In [1]: import numpy as np

In [2]: import numpy.linalg as la

In [3]: np.set_printoptions(suppress=True, linewidth=100)

In [4]: def rnd(a):
   ...:     return np.round(a, 2) + 0
   ...: 

In [5]: data = np.load("case0.npy")

In [6]: data
Out[6]: 
array([[ 1, -1,  1],
       [ 1,  0,  0],
       [ 1,  1,  1],
       [ 1,  2,  4]])

In [7]: M2 = np.c_[data[:, :2] @ np.array([[-9, 9], [4, -9]]), np.array([3, 0, -1, -2])]

In [8]: M2
Out[8]: 
array([[-13,  18,   3],
       [ -9,   9,   0],
       [ -5,   0,  -1],
       [ -1,  -9,  -2]])

In [9]: rnd(la.lstsq(data, M2[:, 0])[0])
Out[9]: array([-9.,  4.,  0.])

In [10]: la.matrix_rank(np.c_[data, M2])
Out[10]: np.int64(4)

In [11]: F = np.load("x.npy")

In [12]: F
Out[12]: 
array([[3, 3, 0, 3, 4, 1, 4, 3],
       [2, 5, 1, 0, 5, 2, 2, 4],
       [5, 2, 5, 2, 4, 3, 2, 1],
       [1, 3, 1, 5, 0, 5, 2, 3],
       [1, 0, 2, 5, 5, 5, 1, 1],
       [3, 1, 2, 0, 0, 2, 0, 3]])

In [13]: theta = np.radians(90)

In [14]: r_ = np.eye(8)

In [15]: r_[6, 6] = r_[1, 1] = np.cos(theta)

In [16]: r_[6, 1], r_[1, 6] = -np.sin(theta), np.sin(theta)

In [17]: print(rnd(r_))
[[ 1.  0.  0.  0.  0.  0.  0.  0.]
 [ 0.  0.  0.  0.  0.  0.  1.  0.]
 [ 0.  0.  1.  0.  0.  0.  0.  0.]
 [ 0.  0.  0.  1.  0.  0.  0.  0.]
 [ 0.  0.  0.  0.  1.  0.  0.  0.]
 [ 0.  0.  0.  0.  0.  1.  0.  0.]
 [ 0. -1.  0.  0.  0.  0.  0.  0.]
 [ 0.  0.  0.  0.  0.  0.  0.  1.]]

In [18]: M2 = F @ r_.T

In [19]: rnd(la.det(r_)), np.trace(r_)
Out[19]: (np.float64(1.0), np.float64(6.0))

In [20]: rnd(la.svd(F, compute_uv=False)), rnd(la.svd(M2, compute_uv=False))
Out[20]: 
(array([17.51,  6.7 ,  5.56,  4.8 ,  3.16,  1.85]),
 array([17.51,  6.7 ,  5.56,  4.8 ,  3.16,  1.85]))

In [21]: print(rnd(M2))
[[ 3.  4.  0.  3.  4.  1. -3.  3.]
 [ 2.  2.  1.  0.  5.  2. -5.  4.]
 [ 5.  2.  5.  2.  4.  3. -2.  1.]
 [ 1.  2.  1.  5.  0.  5. -3.  3.]
 [ 1.  1.  2.  5.  5.  5.  0.  1.]
 [ 3.  0.  2.  0.  0.  2. -1.  3.]]

In [22]: W0 = np.loadtxt("data.csv", delimiter=",")

In [23]: print(W0)
[[  0.    0.4   1.6  -0.3]
 [ -1.2   0.7   0.1  -1.4]
 [  0.4   2.4   0.5   1.1]
 [  0.2   0.1  -1.1  -2.3]
 [  0.6  -2.1  -1.4   0.1]
 [ -2.1   1.1  -0.7  -0.9]
 [  1.2   1.8   0.3   0.8]
 [  0.3  -1.1   0.9  -1.8]
 [  0.2   0.1  -0.5  -0.1]
 [ -0.1   0.8   0.6  -0.7]
 [  0.9  -0.4  -0.4  -0.1]
 [  1.2   0.6  -1.7  -0.1]
 [  0.7  -0.8   0.3  -0.1]
 [  0.3  -0.5   0.9   0.2]
 [  0.7  -0.7   1.5   1.4]
 [  1.3   0.8  -2.   -1.2]
 [  0.    0.6  -0.3  -0.4]
 [  0.4   0.2  -0.7  -0.4]
 [ 28.   -8.   30.  -18. ]
 [  0.3  -1.7  -1.3  -0.3]
 [  1.4   0.9  -1.5  -1.1]
 [ -0.9   1.3  -0.8  -2.3]
 [ -0.6  -0.5  -1.1   0.6]
 [  0.8  -0.9   0.    1.7]
 [ -0.4  -0.7  -0.9  -0.7]
 [  0.   -0.8   2.   -0.4]
 [ -0.4   1.3  -0.6  -0.8]
 [  1.    1.5  -0.3   0.8]
 [ -1.5   0.9  -1.1  -0.4]
 [ -0.4   2.   -0.2  -1.4]
 [ -0.2  -1.7   0.3   0. ]
 [ -0.8   1.7   1.7  -1.4]]

In [24]: # row 18 is much longer than the rest

In [25]: O, r_ = la.qr(W0)

In [26]: O.shape, r_.shape
Out[26]: ((32, 4), (4, 4))

In [27]: print(rnd(np.abs(np.diag(r_))))
[28.38  6.45  8.02  6.84]

In [28]: np.allclose(r_.T @ r_, W0.T @ W0)
Out[28]: True

In [29]: rnd(O @ r_)
Out[29]: 
array([[  0. ,   0.4,   1.6,  -0.3],
       [ -1.2,   0.7,   0.1,  -1.4],
       [  0.4,   2.4,   0.5,   1.1],
       [  0.2,   0.1,  -1.1,  -2.3],
       [  0.6,  -2.1,  -1.4,   0.1],
       [ -2.1,   1.1,  -0.7,  -0.9],
       [  1.2,   1.8,   0.3,   0.8],
       [  0.3,  -1.1,   0.9,  -1.8],
       [  0.2,   0.1,  -0.5,  -0.1],
       [ -0.1,   0.8,   0.6,  -0.7],
       [  0.9,  -0.4,  -0.4,  -0.1],
       [  1.2,   0.6,  -1.7,  -0.1],
       [  0.7,  -0.8,   0.3,  -0.1],
       [  0.3,  -0.5,   0.9,   0.2],
       [  0.7,  -0.7,   1.5,   1.4],
       [  1.3,   0.8,  -2. ,  -1.2],
       [  0. ,   0.6,  -0.3,  -0.4],
       [  0.4,   0.2,  -0.7,  -0.4],
       [ 28. ,  -8. ,  30. , -18. ],
       [  0.3,  -1.7,  -1.3,  -0.3],
       [  1.4,   0.9,  -1.5,  -1.1],
       [ -0.9,   1.3,  -0.8,  -2.3],
       [ -0.6,  -0.5,  -1.1,   0.6],
       [  0.8,  -0.9,   0. ,   1.7],
       [ -0.4,  -0.7,  -0.9,  -0.7],
       [  0. ,  -0.8,   2. ,  -0.4],
       [ -0.4,   1.3,  -0.6,  -0.8],
       [  1. ,   1.5,  -0.3,   0.8],
       [ -1.5,   0.9,  -1.1,  -0.4],
       [ -0.4,   2. ,  -0.2,  -1.4],
       [ -0.2,  -1.7,   0.3,   0. ],
       [ -0.8,   1.7,   1.7,  -1.4]])

In [30]: x0 = np.array([1, -3, 2, -3])

In [31]: h1 = np.maximum(W0 @ x0, 0)

In [32]: rnd(h1)
Out[32]: 
array([  2.9,   1.1,   0. ,   4.6,   3.8,   0. ,   0. ,  10.8,   0. ,   0.8,   1.6,   0. ,   4. ,
         3. ,   1.6,   0. ,   0. ,   0. , 166. ,   3.7,   0. ,   0.5,   0. ,   0. ,   2. ,   7.6,
         0. ,   0. ,   0. ,   0. ,   5.5,   1.7])

In [33]: rnd(np.maximum(W0 @ x0, 0) - np.maximum(-W0 @ x0, 0))
Out[33]: 
array([  2.9,   1.1,  -9.1,   4.6,   3.8,  -4.1,  -6. ,  10.8,  -0.8,   0.8,   1.6,  -3.7,   4. ,
         3. ,   1.6,  -1.5,  -1.2,  -0.4, 166. ,   3.7,  -1. ,   0.5,  -3.1,  -1.6,   2. ,   7.6,
        -3.1,  -6.5,  -5.2,  -2.6,   5.5,   1.7])

In [34]: print(rnd(np.tanh(W0 @ x0)))
[ 0.99  0.8  -1.    1.    1.   -1.   -1.    1.   -0.66  0.66  0.92 -1.    1.    1.    0.92 -0.91
 -0.83 -0.38  1.    1.   -0.76  0.46 -1.   -0.92  0.96  1.   -1.   -1.   -1.   -0.99  1.    0.94]

In [35]: print(rnd(np.maximum(W0 @ (3 * x0), 0)))
[  8.7   3.3   0.   13.8  11.4   0.    0.   32.4   0.    2.4   4.8   0.   12.    9.    4.8   0.
   0.    0.  498.   11.1   0.    1.5   0.    0.    6.   22.8   0.    0.    0.    0.   16.5   5.1]

In [36]: W0 * (h1 > 1e-9)[:, None]
Out[36]: 
array([[  0. ,   0.4,   1.6,  -0.3],
       [ -1.2,   0.7,   0.1,  -1.4],
       [  0. ,   0. ,   0. ,   0. ],
       [  0.2,   0.1,  -1.1,  -2.3],
       [  0.6,  -2.1,  -1.4,   0.1],
       [ -0. ,   0. ,  -0. ,  -0. ],
       [  0. ,   0. ,   0. ,   0. ],
       [  0.3,  -1.1,   0.9,  -1.8],
       [  0. ,   0. ,  -0. ,  -0. ],
       [ -0.1,   0.8,   0.6,  -0.7],
       [  0.9,  -0.4,  -0.4,  -0.1],
       [  0. ,   0. ,  -0. ,  -0. ],
       [  0.7,  -0.8,   0.3,  -0.1],
       [  0.3,  -0.5,   0.9,   0.2],
       [  0.7,  -0.7,   1.5,   1.4],
       [  0. ,   0. ,  -0. ,  -0. ],
       [  0. ,   0. ,  -0. ,  -0. ],
       [  0. ,   0. ,  -0. ,  -0. ],
       [ 28. ,  -8. ,  30. , -18. ],
       [  0.3,  -1.7,  -1.3,  -0.3],
       [  0. ,   0. ,  -0. ,  -0. ],
       [ -0.9,   1.3,  -0.8,  -2.3],
       [ -0. ,  -0. ,  -0. ,   0. ],
       [  0. ,  -0. ,   0. ,   0. ],
       [ -0.4,  -0.7,  -0.9,  -0.7],
       [  0. ,  -0.8,   2. ,  -0.4],
       [ -0. ,   0. ,  -0. ,  -0. ],
       [  0. ,   0. ,  -0. ,   0. ],
       [ -0. ,   0. ,  -0. ,  -0. ],
       [ -0. ,   0. ,  -0. ,  -0. ],
       [ -0.2,  -1.7,   0.3,   0. ],
       [ -0.8,   1.7,   1.7,  -1.4]])

In [37]: T = np.stack([W0, 3 * W0, W0[::-1]])

In [38]: print(rnd(np.einsum("bij,cij->bc", T, T)))
[[ 2203.06  6609.18    97.6 ]
 [ 6609.18 19827.54   292.8 ]
 [   97.6    292.8   2203.06]]

In [39]: la.matrix_rank(T.reshape(3, -1))
Out[39]: np.int64(2)

In [40]: T.shape
Out[40]: (3, 32, 4)

In [41]: print(rnd(la.norm(T, axis=(1, 2))))
[ 46.94 140.81  46.94]
